$ python3 -q
>>> import numpy as np
>>> np.set_printoptions(suppress=True, linewidth=200)
>>> tidy = lambda a: np.round(a, 4) + 0
>>> arr = np.load("test0.npy")
>>> arr
array([[  9.9505,  -0.5934,  -0.268 ],
       [  7.7458,   6.9137,  -2.923 ],
       [ -3.4971, -12.1318,   3.7709],
       [ -6.3025,  -3.2254,  -5.9366],
       [ -4.4476,  -1.7681,   3.1523],
       [ -3.7215,   2.1247,   0.5186],
       [  0.9285,   6.4471,  -0.4349],
       [ 12.0883,  -5.0171,   5.2547],
       [ -1.1274, -19.0031,   0.9522],
       [ -8.0095,   5.903 ,   3.3822],
       [  4.1377,  -2.1365,  -4.7563],
       [  3.0531,   2.7696,  -5.2883],
       [ 20.4666,   0.5125,   2.727 ],
       [ 15.9529,   0.8402,   9.9896],
       [ -6.0544,   4.0521,   1.8074],
       [  5.8189,   4.6013,   4.2231],
       [  0.1233,  -1.1138,   1.6839],
       [  8.3863,  -0.3296,  -0.2675],
       [ -2.5355,   5.2292,  -7.9755],
       [-12.1909,  -0.2909,  -3.7001],
       [ -6.9584,   5.1511,   0.7277],
       [ -6.0457,  13.521 ,  -4.0525],
       [  5.9717,  -6.4514,   3.9613],
       [  4.3876,  -1.8027,   3.2218],
       [ -9.0006,  -1.7333,  -3.3849],
       [ 22.1366,  -8.076 ,   1.9552],
       [  2.777 ,   2.5102,  -4.3331]])
>>> x = np.array([0, 0, 3])
>>> (arr @ x).argmax()
np.int64(13)
>>> np.sign((arr @ x).round(6))
array([-1., -1.,  1., -1.,  1.,  1., -1.,  1.,  1.,  1., -1., -1.,  1.,  1.,  1.,  1.,  1., -1., -1., -1.,  1., -1.,  1.,  1., -1.,  1., -1.])
>>> d = np.linalg.norm(arr[:, None] - arr[None], axis=-1)
>>> (d + 1e9 * np.eye(27)).round(6).argmin(axis=1)
array([17, 11,  8, 24,  5, 14, 26, 22,  2, 20, 26, 26, 13,  7, 20, 23, 23,  0, 11, 24, 14, 20, 23, 16, 19, 12, 11])
>>> np.linalg.matrix_rank(d ** 2)
np.int64(5)
>>> tidy(d[:5, :5])
array([[ 0.    ,  8.2623, 18.1738, 17.4132, 14.8453],
       [ 8.2623,  0.    , 23.1072, 17.5852, 16.1543],
       [18.1738, 23.1072,  0.    , 13.4696, 10.4256],
       [17.4132, 17.5852, 13.4696,  0.    ,  9.39  ],
       [14.8453, 16.1543, 10.4256,  9.39  ,  0.    ]])
>>> d.shape
(27, 27)
>>> d[14].round(6).argsort(kind="stable")[:4]
array([14, 20,  9,  5])
>>> hat = arr @ np.linalg.solve(arr.T @ arr, arr.T)
>>> tidy(hat @ arr[:, 2])
array([-0.268 , -2.923 ,  3.7709, -5.9366,  3.1523,  0.5186, -0.4349,  5.2547,  0.9522,  3.3822, -4.7563, -5.2883,  2.727 ,  9.9896,  1.8074,  4.2231,  1.6839, -0.2675, -7.9755, -3.7001,  0.7277,
       -4.0525,  3.9613,  3.2218, -3.3849,  1.9552, -4.3331])
>>> tidy(np.linalg.eigvalsh(hat))
array([0., 0., 0., 0., 0., 0., 0., 0., 0., 0., 0., 0., 0., 0., 0., 0., 0., 0., 0., 0., 0., 0., 0., 0., 1., 1., 1.])
>>> np.trace(hat)
np.float64(3.0)
>>> np.allclose(hat @ hat, hat)
True
>>> Xs = (arr - arr.mean(axis=0)) / arr.std(axis=0)
>>> tidy(Xs.std(axis=0))
array([1., 1., 1.])
>>> c = np.linalg.lstsq(np.delete(Xs, 2, axis=1), Xs[:, 2])[0]
>>> tidy(1 - np.var(Xs[:, 2] - np.delete(Xs, 2, axis=1) @ c))
np.float64(0.2046)
>>> Xs = arr - arr.mean(axis=0)
>>> Uu, sig, vt = np.linalg.svd(Xs, full_matrices=False)
>>> tidy(Xs.mean(axis=0))
array([0., 0., 0.])
>>> tidy(sig ** 2 / (sig ** 2).sum())
array([0.6217, 0.2853, 0.093 ])
>>> tidy(vt[0] * np.sign(vt[0, np.abs(vt[0]).argmax()]))
array([ 0.938 , -0.2597,  0.2298])
>>> W0 = 5 * np.eye(3) + np.eye(3, k=1)
>>> W0
array([[5., 1., 0.],
       [0., 5., 1.],
       [0., 0., 5.]])
>>> rng = np.random.default_rng(50)
>>> idx = rng.permutation(3)
>>> idx
array([0, 2, 1])
>>> B = W0[idx][:, idx]
>>> np.allclose(B, W0)
False
>>> np.diag(B)
array([5., 5., 5.])
>>> np.trace(B)
np.float64(15.0)
>>> w, evecs = np.linalg.eig(W0)
>>> tidy(np.sort(np.linalg.eigvals(np.linalg.inv(W0))))
array([0.2, 0.2, 0.2])
>>> np.prod(w)
np.float64(125.0)
>>> tidy(np.sort(np.linalg.eigvals(W0.T)))
array([5., 5., 5.])
>>> ang = np.radians(180)
>>> R = np.eye(3)
>>> R[0, 0] = R[1, 1] = np.cos(ang)
>>> R[0, 1], R[1, 0] = -np.sin(ang), np.sin(ang)
>>> tidy(R)
array([[-1.,  0.,  0.],
       [ 0., -1.,  0.],
       [ 0.,  0.,  1.]])
>>> B = W0 @ R.T
>>> tidy(np.linalg.det(R)), np.trace(R)
(np.float64(1.0), np.float64(-1.0))
>>> np.abs(B - W0).max(axis=0)
array([10., 10.,  0.])
>>> tidy(np.linalg.svd(W0, compute_uv=False)), tidy(np.linalg.svd(B, compute_uv=False))
(array([5.7308, 5.05  , 4.3192]), array([5.7308, 5.05  , 4.3192]))
>>> cov = np.cov(arr, rowvar=False)
>>> tidy(cov)
array([[ 79.355 , -10.425 ,  14.8124],
       [-10.425 ,  41.6939,  -7.3663],
       [ 14.8124,  -7.3663,  17.0785]])
>>> tidy(arr.std(axis=0))
array([8.7416, 6.3364, 4.0554])
>>> cov.shape
(3, 3)
>>> tidy(np.polyfit(arr[:, 1], arr[:, 0], 1))
array([-0.25  ,  1.9726])
>>> tidy(np.corrcoef(arr.T))
array([[ 1.    , -0.1812,  0.4024],
       [-0.1812,  1.    , -0.276 ],
       [ 0.4024, -0.276 ,  1.    ]])
>>> np.argsort(-arr.std(axis=0).round(6), kind="stable")
array([0, 1, 2])
>>> np.argwhere(np.triu(np.abs(np.corrcoef(arr.T)) > 0.8, 1))
array([], shape=(0, 2), dtype=int64)
>>> np.median(arr, axis=0)
array([ 0.9285, -0.2909,  0.7277])
>>> B = np.array([[3, 3], [2, 0], [-1, 2]])
>>> np.einsum("ik,kj->ji", W0, B)
array([[17.,  9., -5.],
       [15.,  2., 10.]])
>>> B.T @ W0.T
array([[17.,  9., -5.],
       [15.,  2., 10.]])
>>> np.linalg.matrix_rank(np.vstack([W0, B.T]))
np.int64(3)
>>> np.einsum("ik,kj->ij", W0, B)
array([[17., 15.],
       [ 9.,  2.],
       [-5., 10.]])
